% ipython --no-banner

In [1]: import numpy as np

In [2]: np.set_printoptions(suppress=True, linewidth=140)

In [3]: F = np.load("case10.npy")

In [4]: F
Out[4]: 
array([[ 0,  3,  5,  3],
       [-3,  0, -1,  5],
       [-5,  1,  0, -6],
       [-3, -5,  6,  0]])

In [5]: M2 = np.array([[2, 1], [1, 2], [1, 2], [-2, -2]])

In [6]: print(np.einsum("ik,kj->ji", F, M2))
[[  2 -17   3  -5]
 [ 10 -15   9  -1]]

In [7]: print(M2.T @ F.T)
[[  2 -17   3  -5]
 [ 10 -15   9  -1]]

In [8]: np.vstack([F, M2.T]).shape
Out[8]: (6, 4)

In [9]: print(np.linalg.matrix_rank(np.vstack([F, M2.T])))
4

In [10]: np.einsum("ij,ij->i", F, F)
Out[10]: array([43, 35, 62, 70])

In [11]: np.einsum("ij->j", F)
Out[11]: array([-11,  -1,  10,   2])

In [12]: F @ M2
Out[12]: 
array([[  2,  10],
       [-17, -15],
       [  3,   9],
       [ -5,  -1]])

In [13]: hat = np.triu(np.array([[2, 2, 1, 4], [4, 2, 1, 3], [2, 0, 1, 1], [5, 1, 2, 0]]), 1) + np.eye(4)

In [14]: M2 = hat @ F @ np.linalg.inv(hat)

In [15]: np.trace(M2), np.trace(F)
Out[15]: (np.float64(0.0), np.int64(0))

In [16]: np.linalg.matrix_rank(M2)
Out[16]: np.int64(4)

In [17]: X = np.load("w.npy")

In [18]: print(X)
[[-0.1 -0.3  0.4 -0.5 -0.3  0.6]
 [-5.8 -5.9  5.6 -2.2 -2.3  4.1]
 [-6.1 -6.3  6.1 -2.3 -2.2  4.5]
 [-3.  -3.5  3.1 -1.6 -1.   2.4]
 [-5.9 -5.8  6.2 -2.5 -1.7  4. ]
 [-1.1 -1.4  1.3 -0.3 -0.1  1.1]
 [ 1.1  1.6 -1.4  0.3  0.6 -1. ]
 [-2.3 -2.3  2.5 -1.2 -0.8  1.5]
 [-3.4 -3.6  3.6 -0.7 -1.4  3. ]
 [ 0.7  0.7 -0.6  1.   0.4 -0.6]
 [-4.1 -4.5  4.3 -1.4 -1.5  3.5]
 [-2.3 -1.3  1.7 -0.6 -0.9  1.1]
 [-3.2 -3.5  3.  -1.  -0.5  1.9]
 [-2.3 -2.7  2.8 -0.3 -1.   1.4]
 [-2.3 -2.7  2.7 -0.8 -0.8  1.7]
 [-2.4 -2.7  1.9 -1.2 -0.4  1.5]
 [-2.  -1.9  2.1 -1.  -0.8  1.8]
 [-1.8 -1.2  1.4  0.1 -0.1  0.7]
 [ 0.9  1.6 -1.2  0.3  0.9 -1.1]
 [ 4.7  4.1 -4.7  1.6  2.4 -3.5]
 [ 0.1 -0.1 -0.1  0.   0.2  0.7]
 [ 2.2  2.5 -2.5  0.9  0.8 -1.8]
 [ 0.6  0.6 -0.3  0.3  0.4 -0.7]
 [-0.7 -0.7  0.7  0.4 -0.3  0.8]
 [-0.3  0.3  0.6 -0.1  0.  -0.1]
 [ 3.6  3.1 -3.2  0.8  0.8 -2.2]
 [ 1.8  1.4 -2.2  0.8  0.7 -1. ]
 [ 4.1  4.2 -4.9  1.2  2.  -2.4]
 [-0.3  0.6  0.4  0.  -0.1  0. ]
 [-3.8 -3.9  4.1 -1.9 -1.7  2.1]
 [-0.1 -0.1  0.2 -0.4  0.   0.2]
 [-4.8 -4.7  4.6 -2.2 -1.4  3.1]
 [-2.4 -2.2  2.1 -1.  -0.9  1.4]
 [-1.7 -1.7  1.6 -0.5 -0.8  1.4]
 [ 2.4  2.5 -3.3  0.7  1.  -1.3]
 [ 1.9  2.  -1.5  0.6  1.  -0.3]
 [ 0.1  0.4 -0.4  0.6 -0.4  0. ]
 [ 3.6  3.2 -3.4  1.1  1.5 -1.9]
 [-3.5 -3.8  3.5 -0.9 -0.7  2.8]
 [ 2.5  3.1 -3.1  0.9  1.2 -1.7]]

In [19]: idx = X[:, 2] > np.median(X[:, 2])

In [20]: f = X[idx].mean(axis=0) - X[~idx].mean(axis=0)

In [21]: f.round(1)
Out[21]: array([-4.6, -4.8,  4.7, -1.7, -1.7,  3.1])
